$ ipython --no-banner

In [1]: import numpy as np

In [2]: np.set_printoptions(precision=2, suppress=True, linewidth=140)

In [3]: def rnd(a):
   ...:     return np.round(a, 2) + 0
   ...: 

In [4]: feats = np.array([[0, 5], [3, 0]])

In [5]: feats
Out[5]: 
array([[0, 5],
       [3, 0]])

In [6]: w, evecs = np.linalg.eig(feats)

In [7]: rnd(np.sort(np.linalg.eigvals(feats.T)))
Out[7]: array([-3.87,  3.87])

In [8]: rnd(np.prod(w))
Out[8]: np.float64(-15.0)

In [9]: Y = np.array([[-3, 5, -3, -4], [-1, 0, 5, 4], [-5, -4, 5, 1], [1, 2, -5, 3]])

In [10]: J = np.tril(Y)

In [11]: print(J)
[[-3  0  0  0]
 [-1  0  0  0]
 [-5 -4  5  0]
 [ 1  2 -5  3]]

In [12]: x = np.array([0, 3, 1, 3])

In [13]: print(np.linalg.norm(J @ x) <= np.linalg.norm(J, 2) * np.linalg.norm(x) + 1e-9)
True

In [14]: J @ np.eye(4)[2]
Out[14]: array([ 0.,  0.,  5., -5.])

In [15]: np.einsum("ij,j->i", J, x)
Out[15]: array([ 0,  0, -7, 10])

In [16]: print(J @ x)
[ 0  0 -7 10]

In [17]: rng = np.random.default_rng(28146)

In [18]: Y = J + rng.integers(-2, 3, (4, 3)) @ rng.integers(-2, 3, (3, 4))

In [19]: print(Y)
[[ -1  -4   0  -2]
 [  0  -2   1   0]
 [ -5  -4   5   0]
 [ -4   6 -12  -5]]

In [20]: np.linalg.matrix_rank(Y - J, tol=1e-8)
Out[20]: np.int64(3)

In [21]: print(Y - J)
[[ 2 -4  0 -2]
 [ 1 -2  1  0]
 [ 0  0  0  0]
 [-5  4 -7 -8]]

In [22]: z = rng.permutation(4)

In [23]: print(z)
[3 2 0 1]

In [24]: Y = J[z][:, z]

In [25]: Y
Out[25]: 
array([[ 3, -5,  1,  2],
       [ 0,  5, -5, -4],
       [ 0,  0, -3,  0],
       [ 0,  0, -1,  0]])

In [26]: rnd(np.linalg.det(Y)), rnd(np.linalg.det(J[z]))
Out[26]: (np.float64(0.0), np.float64(0.0))
